$ python3 -q
>>> import numpy as np
>>> import numpy.linalg as la
>>> np.set_printoptions(suppress=True, linewidth=140)
>>> E = np.load("arr.npy")
>>> print(E)
[[-0.39  0.72 -0.83  0.61  0.35 -0.39 -0.27]
 [-0.83  0.97 -1.    1.    0.78 -0.7  -0.79]
 [-0.73  0.55 -0.88  0.6  -0.96 -1.   -0.53]
 [ 0.86  1.   -0.06  0.24  1.    1.    0.42]
 [ 1.    1.   -0.99  1.    0.52  0.9   0.51]
 [ 1.    1.    0.9  -0.35  0.92  0.93  0.74]
 [-0.97  0.92  0.04 -0.82 -0.72 -1.   -0.62]
 [-0.96  0.99  0.95 -0.99  1.    0.66 -0.16]
 [ 0.89  0.98 -0.73  0.85 -1.   -1.   -0.06]
 [ 0.57  0.74  0.75 -0.54 -0.95 -0.95  0.14]
 [ 1.    0.99  0.94  0.18 -0.97  0.14  0.81]
 [ 1.    0.54 -0.58  0.98 -0.89  0.94  0.71]
 [ 0.99 -0.56  0.1   0.85 -0.98  0.28  0.56]
 [-0.99 -0.94 -0.95  0.51  0.78 -0.24 -0.65]
 [-1.   -1.   -0.64 -0.74  0.54 -0.86 -0.8 ]
 [ 0.92  0.16  0.84 -0.3   0.16  0.9   0.54]
 [ 0.98  0.43 -0.91  0.98 -0.98 -0.35  0.28]
 [ 0.97 -0.93  0.99 -0.79 -0.96  0.6   0.71]
 [ 0.8  -1.    1.   -0.96 -0.81  0.98  0.72]
 [ 0.49 -1.   -0.55  0.8  -0.97 -0.18  0.06]
 [ 0.49 -0.41  1.   -0.98  0.76  0.92  0.56]
 [-0.86 -0.98  1.   -1.   -0.46 -0.53  0.2 ]
 [-0.72  0.96  0.86 -0.94  0.94 -0.03 -0.06]
 [ 0.99 -0.59  0.95 -0.1  -1.   -0.65  0.7 ]
 [-0.7   1.    0.74 -0.94  1.    0.96  0.01]
 [-1.   -1.   -0.36 -0.62  0.88  0.7  -0.59]
 [ 1.   -0.89 -0.55  0.98 -1.   -0.9   0.54]]
>>> Xc = E - E.mean(axis=0)
>>> Uu, sv, Vt = la.svd(Xc, full_matrices=False)
>>> print(np.round((sv ** 2).sum() ** 2 / (sv ** 4).sum(), 2))
3.9
>>> print((np.sign(Uu[:, 0]) == np.sign(Uu[0, 0])).astype(int))
[1 0 1 0 1 0 0 0 1 1 1 1 1 0 0 0 1 1 0 1 0 0 0 1 0 0 1]
>>> print(np.abs(Vt[0]).argmax())
4
>>> print(np.round(np.abs(Vt[-1]), 2))
[0.28 0.04 0.35 0.21 0.04 0.14 0.85]
>>> print(np.round(Xc.mean(axis=0), 2) + 0)
[0. 0. 0. 0. 0. 0. 0.]
>>> print(np.searchsorted(np.cumsum(sv ** 2) / (sv ** 2).sum(), 0.9) + 1)
4
>>> x = np.array([9, 5, 9, 6, 8, 1, 9])
>>> rhs = E @ x
>>> print(np.round(la.pinv(E) @ E, 2) + 0)
[[1. 0. 0. 0. 0. 0. 0.]
 [0. 1. 0. 0. 0. 0. 0.]
 [0. 0. 1. 0. 0. 0. 0.]
 [0. 0. 0. 1. 0. 0. 0.]
 [0. 0. 0. 0. 1. 0. 0.]
 [0. 0. 0. 0. 0. 1. 0.]
 [0. 0. 0. 0. 0. 0. 1.]]
>>> print(np.round(la.lstsq(E, rhs)[0], 2))
[9. 5. 9. 6. 8. 1. 9.]
>>> rng = np.random.default_rng(4892)
>>> rhs = rhs + 0.3 * rng.normal(size=27)
>>> print(rhs.round(2))
[ -3.52  -6.96 -21.51  26.71  20.73  35.23 -20.99   6.07   1.76   4.9   23.29  12.27   9.5  -19.4  -27.94  21.57   3.62   7.5    5.91
  -8.16  17.64 -11.83   7.02  11.48   8.34 -19.04   1.02]
>>> b, *_ = la.lstsq(E, rhs)
>>> print(np.round(E.T @ (rhs - E @ b), 2) + 0)
[0. 0. 0. 0. 0. 0. 0.]
>>> print(np.round(la.norm(rhs - E @ b), 2))
1.35
>>> Y = E / np.sqrt((E ** 2).mean(axis=1, keepdims=True))
>>> print(np.round(la.norm(Y, axis=1), 2))
[2.65 2.65 2.65 2.65 2.65 2.65 2.65 2.65 2.65 2.65 2.65 2.65 2.65 2.65 2.65 2.65 2.65 2.65 2.65 2.65 2.65 2.65 2.65 2.65 2.65 2.65 2.65]
>>> Xc = E - E.mean(axis=0)
>>> evecs = la.svd(Xc)[2][:4]
>>> Y = Xc - Xc @ evecs.T @ evecs
>>> print(np.round(np.cov(Xc @ evecs.T, rowvar=False), 2) + 0)
[[1.44 0.   0.   0.  ]
 [0.   1.33 0.   0.  ]
 [0.   0.   0.91 0.  ]
 [0.   0.   0.   0.56]]
>>> print(np.round(np.diag(evecs.T @ evecs), 2))
[0.55 0.97 0.56 0.5  0.63 0.58 0.2 ]
>>> print(np.round((Xc @ evecs.T).std(axis=0), 2))
[1.18 1.13 0.93 0.73]
>>> A = np.loadtxt("a.csv", delimiter=",")
>>> print(A)
[[ 0.  3.  4.  1.  0.]
 [-3.  0. -4. -1. -4.]
 [-4.  4.  0.  1.  2.]
 [-1.  1. -1.  0. -4.]
 [ 0.  4. -2.  4.  0.]]
>>> x = np.array([-3, 0, -3, 2, 1])
>>> print(x @ A @ x)
0.0
>>> print(np.round(la.eigvals(A).real, 2) + 0)
[0. 0. 0. 0. 0.]
>>> print(round(la.det(A), 2))
0.0
>>> print(np.round(la.svd(A, compute_uv=False), 2) + 0)
[7.93 7.93 4.14 4.14 0.  ]
>>> Q = la.solve(np.eye(5) - A, np.eye(5) + A)
>>> print(round(float(la.det(Q)), 2))
1.0
>>> print(np.round(Q @ Q.T, 2) + 0)
[[1. 0. 0. 0. 0.]
 [0. 1. 0. 0. 0.]
 [0. 0. 1. 0. 0.]
 [0. 0. 0. 1. 0.]
 [0. 0. 0. 0. 1.]]
>>> feats = np.load("w.npy")
>>> print(feats)
[[2 0 1 1]
 [0 1 0 1]
 [0 0 1 2]
 [0 0 0 1]]
>>> print(np.einsum("ii->", feats))
5
>>> print(np.round(la.det(feats.T), 2))
2.0
>>> print(round(float(la.det(2 * feats)), 2), round(float(la.det(feats)), 2))
32.0 2.0
>>> print(feats @ feats)
[[4 0 3 5]
 [0 1 0 2]
 [0 0 1 4]
 [0 0 0 1]]
>>> print(np.prod(np.diag(feats)), round(float(la.det(feats)), 2))
2 2.0
>>> x = np.array([0, 2, 2, 1])
>>> rhs = feats @ x
>>> print(rhs)
[3 3 4 1]
>>> print(np.round(la.solve(feats, -2 * rhs), 2))
[ 0. -4. -4. -2.]
>>> print(np.round(la.solve(feats.T, feats[0]), 2))
[ 1.  0.  0. -0.]
>>> F = np.load("m.npy")
>>> print(F)
[[0. 0. 0. 0. 0. 1. 2. 3.]
 [0. 0. 0. 0. 0. 0. 1. 2.]
 [0. 0. 0. 0. 0. 1. 3. 1.]
 [0. 0. 0. 0. 0. 1. 2. 1.]
 [0. 0. 0. 0. 0. 1. 0. 2.]
 [1. 0. 1. 1. 1. 0. 0. 0.]
 [2. 1. 3. 2. 0. 0. 0. 0.]
 [3. 2. 1. 1. 2. 0. 0. 0.]]
>>> vals, evecs = la.eigh(F)
>>> print(vals.round(2) + 0)
[-5.89 -2.34 -0.9   0.    0.    0.9   2.34  5.89]
>>> print(np.round(la.eigvalsh(F @ F), 2) + 0)
[ 0.   0.   0.8  0.8  5.5  5.5 34.7 34.7]
>>> print(np.round(evecs.T @ F @ evecs, 2) + 0)
[[-5.89  0.    0.    0.    0.    0.    0.    0.  ]
 [ 0.   -2.34  0.    0.    0.    0.    0.    0.  ]
 [ 0.    0.   -0.9   0.    0.    0.    0.    0.  ]
 [ 0.    0.    0.    0.    0.    0.    0.    0.  ]
 [ 0.    0.    0.    0.    0.    0.    0.    0.  ]
 [ 0.    0.    0.    0.    0.    0.9   0.    0.  ]
 [ 0.    0.    0.    0.    0.    0.    2.34  0.  ]
 [ 0.    0.    0.    0.    0.    0.    0.    5.89]]
>>> print(np.abs(evecs[:, -1]).round(6).argmax())
7
>>> J = np.array([[-7, -2, 5, -9], [-2, -7, -2, 5], [5, -2, -7, -2], [-9, 5, -2, -7]])
>>> vals, evecs = la.eig(J)
>>> print(vals.round(2))
[  6.33 -17.11  -9.33  -7.89]
>>> vals, evecs = la.eigh(J)
>>> print(np.round(np.abs(evecs[:, -1]), 2))
[0.6  0.37 0.37 0.6 ]
>>> print(round(vals.sum(), 2), np.trace(J))
-28.0 -28
>>> print((vals > 1e-8).sum(), (vals < -1e-8).sum())
1 3
>>> print(vals.round(2))
[-17.11  -9.33  -7.89   6.33]
>>> print(np.round(evecs.T @ evecs, 2) + 0)
[[1. 0. 0. 0.]
 [0. 1. 0. 0.]
 [0. 0. 1. 0.]
 [0. 0. 0. 1.]]
>>> print(np.round(la.eigvalsh(J @ J), 2))
[ 40.02  62.26  86.98 292.74]
>>> X = np.loadtxt("sample13.csv", delimiter=",")
>>> print(X)
[[20.6  21.25 19.25 20.33 15.34  0.86 20.93 12.89 26.12]
 [20.46 20.21 19.09 18.25 15.5  -1.46 19.72 14.89 24.71]
 [20.3  19.55 19.32 22.16 15.25  1.41 20.9  13.33 27.42]
 [20.47 20.11 18.67 20.33 15.47  0.4  19.18 15.27 24.58]
 [19.3  21.97 20.13 19.83 13.18 -0.48 20.07 15.37 25.79]
 [20.92 20.   20.4  18.02 15.14  0.63 18.05 14.37 23.52]
 [20.43 21.08 20.3  19.79 15.5  -0.62 21.16 15.52 26.57]
 [20.82 20.24 20.25 17.52 14.72  0.2  20.17 16.13 24.65]
 [19.17 19.55 19.91 21.77 16.31  0.2  20.91 12.68 25.86]
 [19.64 20.42 20.91 19.49 14.25  0.61 20.46 14.19 24.09]
 [19.46 19.47 18.46 20.25 14.77 -0.79 18.08 15.06 25.05]
 [19.97 19.85 20.7  19.46 16.72 -1.68 21.18 15.35 25.63]
 [19.91 19.83 19.98 19.57 15.99 -0.41 20.71 15.17 24.66]
 [19.06 19.7  19.2  22.01 15.25 -0.1  21.55 14.35 24.11]
 [20.47 21.65 20.24 19.91 13.6   0.93 21.06 15.86 25.99]
 [21.45 18.44 17.63 18.94 15.63 -1.16 21.14 16.6  26.14]
 [20.66 21.17 19.97 20.68 15.72  1.19 19.24 14.65 25.86]
 [20.13 19.76 18.48 19.66 15.03 -0.53 18.   14.43 22.81]
 [19.32 21.5  19.92 18.96 16.72  0.82 18.71 15.85 25.1 ]
 [20.13 20.18 20.96 19.53 14.4  -1.32 20.77 14.76 24.97]
 [19.61 20.36 20.18 20.   13.74 -1.12 20.77 13.63 23.  ]
 [19.43 19.35 21.2  20.3  15.   -0.15 21.06 15.28 25.26]
 [20.48 19.31 18.31 20.01 15.3   1.74 20.21 13.57 25.11]
 [21.27 19.98 18.03 20.2  13.85  0.11 16.53 15.2  25.96]
 [20.13 20.85 19.42 20.91 14.44 -0.05 19.7  13.62 24.88]
 [19.78 20.48 20.55 19.68 15.79 -0.1  21.07 13.95 26.3 ]]
>>> Y = np.c_[X[:, :4] @ np.array([[9, -5, 6, 0], [-1, 8, 7, -9], [-3, 5, 5, -2], [-3, 4, -3, -4]]), np.array([5, 5, 3, 0, 1, 3, 3, 3, 0, 3, 0, 0, 4, 3, 3, 5, 4, 1, 4, 4, 5, 4, 1, 3, 5, 3])]
>>> print(Y.round(2))
[[  45.41  244.57  307.61 -311.07    5.  ]
 [  51.91  227.83  304.93 -293.07    5.  ]
 [  38.71  240.14  288.77 -303.23    3.  ]
 [  47.12  233.2   295.95 -299.65    0.  ]
 [  31.85  259.23  310.75 -317.31    1.  ]
 [  53.02  229.48  313.46 -292.88    3.  ]
 [  42.52  247.15  312.27 -309.48    3.  ]
 [  53.83  229.15  315.29 -292.74    3.  ]
 [  27.94  247.18  286.11 -302.85    0.  ]
 [  35.14  247.67  306.86 -303.56    3.  ]
 [  39.54  231.76  284.6  -293.15    0.  ]
 [  39.4   240.29  303.89 -297.89    0.  ]
 [  40.71  237.27  299.46 -296.71    4.  ]
 [  28.21  246.34  282.23 -303.74    3.  ]
 [  42.13  251.69  315.84 -314.97    3.  ]
 [  64.9   204.18  289.11 -276.98    5.  ]
 [  42.82  248.63  309.96 -313.19    4.  ]
 [  46.99  228.47  292.52 -293.44    1.  ]
 [  35.74  250.84  309.14 -309.18    4.  ]
 [  39.52  243.71  308.25 -301.66    4.  ]
 [  35.59  245.73  301.08 -303.6     5.  ]
 [  31.02  244.85  297.13 -297.75    4.  ]
 [  50.05  223.67  289.57 -290.45    1.  ]
 [  56.76  224.44  297.03 -296.68    3.  ]
 [  39.33  246.89  301.1  -310.13    5.  ]
 [  36.85  246.41  305.75 -304.14    3.  ]]
>>> print(np.round(la.lstsq(X, Y[:, 0])[0], 2) + 0)
[ 9. -1. -3. -3.  0.  0.  0.  0.  0.]
>>> print(la.matrix_rank(np.c_[X, Y]))
10
>>> print(np.round(la.norm(Y - X @ la.lstsq(X, Y)[0], axis=0), 2) + 0)
[0.   0.   0.   0.   7.56]
